$ python3 -q
>>> import numpy as np
>>> np.set_printoptions(precision=2, suppress=True, linewidth=120, floatmode="fixed")
>>> K = np.load("case1.npy")
>>> K
array([[3.00, 1.00, 0.00],
       [0.00, 3.00, 1.00],
       [0.00, 0.00, 3.00]])
>>> w, V = np.linalg.eig(K)
>>> K @ V[:, 0] - w[0] * V[:, 0]
array([0.00, 0.00, 0.00])
>>> print(np.sort(np.linalg.eigvals(K.T)))
[3.00 3.00 3.00]
>>> w
array([3.00, 3.00, 3.00])
>>> np.sort(np.linalg.eigvals(np.linalg.inv(K)))
array([0.33, 0.33, 0.33])
>>> np.prod(w)
np.float64(27.0)
>>> rng = np.random.default_rng(434863)
>>> out = K + rng.integers(-2, 3, (3, 2)) @ rng.integers(-2, 3, (2, 3))
>>> out
array([[ 1.00,  5.00,  0.00],
       [-1.00, -3.00,  5.00],
       [ 1.00, -2.00,  3.00]])
>>> np.round(np.linalg.svd(out - K, compute_uv=False), 2) + 0
array([8.20, 3.27, 0.00])
>>> print(out - K)
[[-2.00  4.00  0.00]
 [-1.00 -6.00  4.00]
 [ 1.00 -2.00  0.00]]
>>> q, V = np.linalg.qr(out[:, :1])[0], np.linalg.qr(out[:, 1:])[0]
>>> s = np.linalg.svd(q.T @ V, compute_uv=False)
>>> (s > 0.9).sum()
np.int64(0)
>>> s
array([0.58])
>>> x0 = np.array([3, 2, 2])
>>> h1 = np.maximum(K @ x0, 0)
>>> print(np.tanh(K @ x0))
[1.00 1.00 1.00]
>>> np.maximum(K @ (3 * x0), 0)
array([33.00, 24.00, 18.00])
>>> print(K * (h1 > 1e-9)[:, None])
[[3.00 1.00 0.00]
 [0.00 3.00 1.00]
 [0.00 0.00 3.00]]
>>> print(h1)
[11.00  8.00  6.00]
